>>> import numpy as np
>>> np.set_printoptions(suppress=True, linewidth=200)
>>> M = np.load("m.npy")
>>> print(M)
[[ 0.5 -0.4  1.  -1.2 -0.5  0.4 -0.6]
 [-1.8  1.1 -1.2  0.2 -0.7  0.6  1. ]
 [ 0.6 -1.3  1.1  0.7  0.3 -1.2  0.6]
 [ 1.7 -0.7  0.5  1.   1.7 -1.6 -0.2]
 [ 0.5  0.2  0.9  0.3 -0.4  0.9  0.3]
 [-0.3 -0.9  0.2  0.3  0.1 -0.8 -0.6]
 [-0.6 -2.1  1.5  0.1 -0.8  0.1  0.7]]
>>> rng = np.random.default_rng(483086)
>>> lab = rng.permutation(7)
>>> lab
array([2, 5, 4, 0, 1, 6, 3])
>>> A2 = M[lab][:, lab]
>>> np.diag(A2)
array([ 1.1, -0.8, -0.4,  0.5,  1.1,  0.7,  1. ])
>>> np.round(np.sort(np.abs(np.linalg.eigvals(A2))), 2)
array([0.36, 0.94, 0.94, 1.35, 1.35, 1.9 , 1.9 ])
>>> x0 = np.array([3, -2, 0, 3, -2, 0, -2])
>>> (M @ x0).argmax()
np.int64(3)
>>> np.sign((M @ x0).round(6))
array([ 1., -1.,  1.,  1.,  1.,  1.,  1.])
>>> print(M @ np.eye(7)[3])
[-1.2  0.2  0.7  1.   0.3  0.3  0.1]
>>> np.linalg.norm(M @ x0) <= np.linalg.norm(M, 2) * np.linalg.norm(x0) + 1e-9
np.True_
>>> np.round(M @ np.ones(7), 2)
array([-0.8, -0.8,  0.8,  2.4,  2.7, -2. , -1.1])
>>> np.round(M @ x0, 2)
array([ 0.9, -7.6,  4.7,  6.5,  2.2,  2.8,  2.9])
>>> np.round((M * x0).sum(axis=1), 2)
array([ 0.9, -7.6,  4.7,  6.5,  2.2,  2.8,  2.9])
>>> cov = M.T @ M
>>> np.linalg.matrix_rank(cov)
np.int64(7)
>>> np.round(np.linalg.svd(M, compute_uv=False) ** 2, 2)
array([20.57, 10.3 ,  5.68,  2.46,  0.42,  0.16,  0.02])
>>> print(np.trace(cov), round(float((M ** 2).sum()), 2))
39.62 39.62
>>> print((M @ M.T).shape)
(7, 7)
